$ ipython --no-banner

In [1]: import numpy as np

In [2]: import numpy.linalg as la

In [3]: np.set_printoptions(precision=2, suppress=True, linewidth=120, legacy="1.25")

In [4]: def tidy(a):
   ...:     return np.round(a, 2) + 0
   ...: 

In [5]: feats = np.loadtxt("test9.csv", delimiter=",")

In [6]: feats
Out[6]: 
array([[  2.17,  11.02],
       [  9.03, -10.84],
       [ 11.41,  11.86]])

In [7]: proj = feats @ la.solve(feats.T @ feats, feats.T)

In [8]: tidy(proj @ feats[:, 1])
Out[8]: array([ 11.02, -10.84,  11.86])

In [9]: tidy(la.eigvalsh(proj))
Out[9]: array([0., 1., 1.])

In [10]: tidy(proj)
Out[10]: 
array([[ 0.32, -0.29,  0.36],
       [-0.29,  0.87,  0.16],
       [ 0.36,  0.16,  0.81]])

In [11]: la.matrix_rank(np.eye(3) - proj)
Out[11]: 1

In [12]: np.allclose(proj @ proj, proj)
Out[12]: True

In [13]: rng = np.random.default_rng(61669)

In [14]: A2 = feats + rng.integers(-2, 3, (3, 1)) @ rng.integers(-2, 3, (1, 2))

In [15]: tidy(A2)
Out[15]: 
array([[  2.17,  11.02],
       [  8.03, -12.84],
       [  9.41,   7.86]])

In [16]: np.abs(A2 - feats).sum(axis=1)
Out[16]: array([0., 3., 6.])

In [17]: A2 - feats
Out[17]: 
array([[ 0.,  0.],
       [-1., -2.],
       [-2., -4.]])

In [18]: A2 = np.c_[feats[:, :1] @ np.array([[-2]]), np.array([0, 1, 0])]

In [19]: A2
Out[19]: 
array([[ -4.34,   0.  ],
       [-18.06,   1.  ],
       [-22.82,   0.  ]])

In [20]: tidy(la.lstsq(feats, A2[:, 0])[0])
Out[20]: array([-2.,  0.])

In [21]: tidy(la.norm(A2 - feats @ la.lstsq(feats, A2)[0], axis=0))
Out[21]: array([0.  , 0.36])

In [22]: la.matrix_rank(np.c_[feats, A2])
Out[22]: 3

In [23]: x = np.array([3, 3])

In [24]: target = feats @ x

In [25]: tidy(la.solve(feats.T @ feats, feats.T @ target))
Out[25]: array([3., 3.])

In [26]: tidy(la.lstsq(feats, target)[0])
Out[26]: array([3., 3.])

In [27]: target
Out[27]: array([39.57, -5.43, 69.81])

In [28]: target = target + 0.1 * rng.normal(size=3)

In [29]: tidy(target)
Out[29]: array([39.72, -5.51, 69.74])

In [30]: c, *_ = la.lstsq(feats, target)

In [31]: c.round()
Out[31]: array([3., 3.])

In [32]: [round(float(la.norm(la.solve(feats.T @ feats + lam * np.eye(2), feats.T @ target))), 2) for lam in (0, 1, 10, 100)]
Out[32]: [4.24, 4.23, 4.12, 3.29]

In [33]: tidy(c)
Out[33]: array([2.99, 3.01])

In [34]: O, R = la.qr(feats)

In [35]: tidy(O.T @ O)
Out[35]: 
array([[1., 0.],
       [0., 1.]])

In [36]: tidy(R)
Out[36]: 
array([[-14.71,  -4.17],
       [  0.  ,  19.03]])

In [37]: tidy(np.trace(O @ O.T))
Out[37]: 2.0

In [38]: O.shape, R.shape
Out[38]: ((3, 2), (2, 2))

In [39]: tidy(np.abs(np.diag(R)))
Out[39]: array([14.71, 19.03])

In [40]: tidy(O @ R)
Out[40]: 
array([[  2.17,  11.02],
       [  9.03, -10.84],
       [ 11.41,  11.86]])

In [41]: tidy(abs(R[0, 0])), tidy(la.norm(feats[:, 0]))
Out[41]: (14.71, 14.71)
